$ ipython --no-banner

In [1]: import numpy as np

In [2]: np.set_printoptions(suppress=True, linewidth=160)

In [3]: def rnd(a):
   ...:     return np.round(a, 1) + 0
   ...: 

In [4]: J = np.loadtxt("w.csv", delimiter=",")

In [5]: print(J)
[[ 14. -13. -21.   7.  -4.  33.]
 [  4.  17.  14.  14.   1. -11.]
 [  6.  -8.  15.  -4. -14. -19.]
 [-10.   2. -13. -16.  16.   7.]
 [  2. -13. -29. -12.   9.  32.]
 [ 10.  -5.   1.  -5.  -4.  -1.]
 [  2.  17.   7.  27.   0.   3.]
 [-10.  17.  11.  -1.  10. -17.]]

In [6]: r = np.linalg.matrix_rank(J)

In [7]: r
Out[7]: np.int64(4)

In [8]: N = np.linalg.svd(J)[2][r:].T

In [9]: rnd(J @ N)
Out[9]: 
array([[0., 0.],
       [0., 0.],
       [0., 0.],
       [0., 0.],
       [0., 0.],
       [0., 0.],
       [0., 0.],
       [0., 0.]])

In [10]: rnd(N @ N.T)
Out[10]: 
array([[ 0. , -0.1, -0.1,  0.1,  0.1, -0.1],
       [-0.1,  0.3, -0.1, -0.2, -0.4,  0.1],
       [-0.1, -0.1,  0.6, -0.1,  0.2,  0.4],
       [ 0.1, -0.2, -0.1,  0.2,  0.2, -0.2],
       [ 0.1, -0.4,  0.2,  0.2,  0.5, -0.1],
       [-0.1,  0.1,  0.4, -0.2, -0.1,  0.4]])

In [11]: N.shape
Out[11]: (6, 2)

In [12]: np.allclose(J @ N, 0)
Out[12]: True

In [13]: np.argsort(-np.linalg.norm(J, axis=0).round(6), kind="stable")[:3]
Out[13]: array([5, 2, 3])

In [14]: np.linalg.cond(J) > 100
Out[14]: np.True_

In [15]: [round(float(x), 1) for x in np.linalg.svd(J, compute_uv=False)[:3]]
Out[15]: [75.4, 41.7, 37.5]
